>>> import numpy as np
>>> np.set_printoptions(precision=3, suppress=True, linewidth=200, sign=" ")
>>> rnd = lambda a: np.round(a, 3) + 0
>>> rng = np.random.default_rng(164224)
>>> ang = np.sort(rng.uniform(-2, 2, 16))
>>> W0 = np.c_[ang, ang ** 2, ang ** 3] @ np.array([[-3, -3, 3, -2, 1, 3, 3, -1, 1],
...     [-2, 2, -3, 3, -1, -1, -3, -3, -3],
...     [-2, 0, -1, -3, -1, 1, 0, 1, 0]])
>>> print(rnd(W0))
[[ 10.339  11.715  -9.221  30.14    0.71  -14.209 -14.897 -13.437 -11.329]
 [  7.59    9.696  -8.265  22.348  -0.145 -11.127 -12.18   -9.791  -9.028]
 [  6.636   8.902  -7.818  19.536  -0.405  -9.987 -11.12   -8.465  -8.141]
 [  1.64    2.769  -2.916   3.346  -0.793  -2.621  -3.185  -0.873  -1.894]
 [  1.159   1.819  -1.934   1.869  -0.578  -1.704  -2.034  -0.28   -1.107]
 [ -0.201  -0.184   0.18   -0.117   0.06    0.189   0.18   -0.076   0.052]
 [ -0.48   -0.391   0.367  -0.235   0.12    0.414   0.37   -0.203   0.082]
 [ -0.812  -0.58    0.516  -0.336   0.164   0.644   0.528  -0.372   0.072]
 [ -1.052  -0.688   0.585  -0.393   0.18    0.79    0.608  -0.499   0.043]
 [ -1.561  -0.857   0.653  -0.496   0.18    1.062   0.71   -0.77   -0.059]
 [ -3.579  -1.115   0.342  -0.913  -0.094   1.887   0.655  -1.747  -0.702]
 [ -4.345  -1.125   0.097  -1.113  -0.264   2.152   0.542  -2.066  -0.985]
 [ -5.227  -1.105  -0.233  -1.376  -0.488   2.443   0.382  -2.405  -1.319]
 [-10.192  -0.692  -2.581  -3.386  -2.057   3.965  -0.786  -3.852  -3.216]
 [-11.85   -0.499  -3.462  -4.212  -2.651   4.46   -1.216  -4.209  -3.835]
 [-14.732  -0.135  -5.051  -5.784  -3.732   5.32   -1.979  -4.722  -4.886]]
>>> rk = np.linalg.matrix_rank(W0)
>>> print(rk)
3
>>> null = np.linalg.svd(W0)[2][rk:].T
>>> print(np.allclose(W0 @ null, 0))
True
>>> print([int(np.linalg.matrix_rank(W0[:i])) for i in range(1, len(W0) + 1)])
[1, 2, 3, 3, 3, 3, 3, 3, 3, 3, 3, 3, 3, 3, 3, 3]
>>> print(null.shape)
(9, 6)
